$ ipython --no-banner

In [1]: import numpy as np

In [2]: import numpy.linalg as la

In [3]: np.set_printoptions(precision=2, suppress=True, linewidth=200, legacy="1.25")

In [4]: K = np.load("x.npy")

In [5]: K
Out[5]: 
array([[0, 1, 1],
       [1, 0, 0],
       [1, 0, 0]])

In [6]: # symmetric, so the eigenvalues are real

In [7]: Uu, sig, vt = la.svd(K)

In [8]: evecs = vt[:(sig > 1e-8).sum()]

In [9]: rng = np.random.default_rng(508658)

In [10]: x0 = K[2] + 5 * K[1] + rng.integers(2) * np.eye(3)[2]

In [11]: x0
Out[11]: array([6., 0., 0.])

In [12]: np.diag(evecs.T @ evecs)
Out[12]: array([1. , 0.5, 0.5])

In [13]: np.allclose(evecs.T @ evecs @ x0, x0)
Out[13]: True

In [14]: r = la.matrix_rank(K)

In [15]: r
Out[15]: 2

In [16]: null = la.svd(K)[2][r:].T

In [17]: [int(la.matrix_rank(np.delete(K, i, axis=0))) for i in range(3)]
Out[17]: [1, 2, 2]

In [18]: np.round(K @ null, 2) + 0
Out[18]: 
array([[0.],
       [0.],
       [0.]])

In [19]: [int(la.matrix_rank(K[:, :j + 1])) for j in range(3)]
Out[19]: [1, 2, 2]

In [20]: null[:, 0] / null[np.abs(null[:, 0]).round(6).argmax(), 0]
Out[20]: array([-0.,  1., -1.])

In [21]: np.allclose(K @ null, 0)
Out[21]: True

In [22]: null @ null.T
Out[22]: 
array([[ 0. ,  0. ,  0. ],
       [ 0. ,  0.5, -0.5],
       [ 0. , -0.5,  0.5]])
